$ ipython --no-banner

In [1]: import numpy as np

In [2]: import numpy.linalg as la

In [3]: np.set_printoptions(precision=1, suppress=True, linewidth=100, sign=" ")

In [4]: A = np.load("case3.npy")

In [5]: print(A)
[[  0   0   3   6   3]
 [  0   2   0   2   0]
 [ 11   9  12   0   6]
 [  9   7  12   0   8]
 [  0   3   0   0   0]
 [  3   1  12   6  14]
 [  7   7   6   0   0]
 [ 11  10   9   0   1]
 [  0   1   0   4   0]
 [  0   0   0   5   0]
 [ 11  10   9   0   1]
 [  1   0   9   7  11]
 [  3   2   9   4   9]
 [  1   2   3   3   1]
 [  1   5   0   0   0]
 [  0   1   0   4   0]
 [  3   3   6   2   4]
 [  0   0   3  12   7]
 [  7   6   9   0   5]
 [  0   0   3   9   5]
 [  0   0   0   7   0]
 [  3   3   6   2   4]]

In [6]: q, r_ = la.qr(A)

In [7]: print(q.round(1) + 0)
[[ 0.   0.   0.2  0.2  0.3]
 [ 0.  -0.3  0.1  0.   0. ]
 [-0.5  0.1 -0.1  0.  -0.2]
 [-0.4  0.1  0.1 -0.1 -0.2]
 [ 0.  -0.5  0.2 -0.1 -0.1]
 [-0.1  0.3  0.5 -0.1 -0.2]
 [-0.3 -0.1 -0.1  0.   0.2]
 [-0.5 -0.1 -0.2  0.1  0.1]
 [ 0.  -0.2  0.1  0.2  0.1]
 [ 0.   0.   0.   0.3  0.1]
 [-0.5 -0.1 -0.2  0.1  0.1]
 [ 0.   0.1  0.5  0.   0.1]
 [-0.1  0.1  0.3 -0.1  0. ]
 [ 0.  -0.2  0.2  0.   0.5]
 [ 0.  -0.7  0.1 -0.1 -0.3]
 [ 0.  -0.2  0.1  0.2  0.1]
 [-0.1 -0.1  0.2 -0.1  0.2]
 [ 0.   0.   0.2  0.6 -0.5]
 [-0.3  0.   0.1 -0.1  0. ]
 [ 0.   0.   0.2  0.4 -0.1]
 [ 0.   0.   0.   0.4  0.2]
 [-0.1 -0.1  0.2 -0.1  0.2]]

In [8]: print(np.round(q.T @ q, 1) + 0)
[[ 1.  0.  0.  0.  0.]
 [ 0.  1.  0.  0.  0.]
 [ 0.  0.  1.  0.  0.]
 [ 0.  0.  0.  1.  0.]
 [ 0.  0.  0.  0.  1.]]

In [9]: print(round(float(np.trace(q @ q.T)), 1))
5.0

In [10]: print(np.allclose(r_.T @ r_, A.T @ A))
True

In [11]: print(np.round(q @ r_, 1) + 0)
[[  0.   0.   3.   6.   3.]
 [  0.   2.   0.   2.   0.]
 [ 11.   9.  12.   0.   6.]
 [  9.   7.  12.   0.   8.]
 [  0.   3.   0.   0.   0.]
 [  3.   1.  12.   6.  14.]
 [  7.   7.   6.   0.   0.]
 [ 11.  10.   9.   0.   1.]
 [  0.   1.   0.   4.   0.]
 [  0.   0.   0.   5.   0.]
 [ 11.  10.   9.   0.   1.]
 [  1.   0.   9.   7.  11.]
 [  3.   2.   9.   4.   9.]
 [  1.   2.   3.   3.   1.]
 [  1.   5.   0.   0.   0.]
 [  0.   1.   0.   4.   0.]
 [  3.   3.   6.   2.   4.]
 [  0.   0.   3.  12.   7.]
 [  7.   6.   9.   0.   5.]
 [  0.   0.   3.   9.   5.]
 [  0.   0.   0.   7.   0.]
 [  3.   3.   6.   2.   4.]]

In [12]: print(round(abs(r_[0, 0]), 1), round(la.norm(A[:, 0]), 1))
24.1 24.1

In [13]: print(r_)
[[-24.1 -21.  -27.1  -2.2 -12.4]
 [  0.   -6.3   4.9   0.2   7. ]
 [  0.    0.   14.9  15.2  20.4]
 [  0.    0.    0.   16.    1.6]
 [  0.    0.    0.    0.   -4.3]]
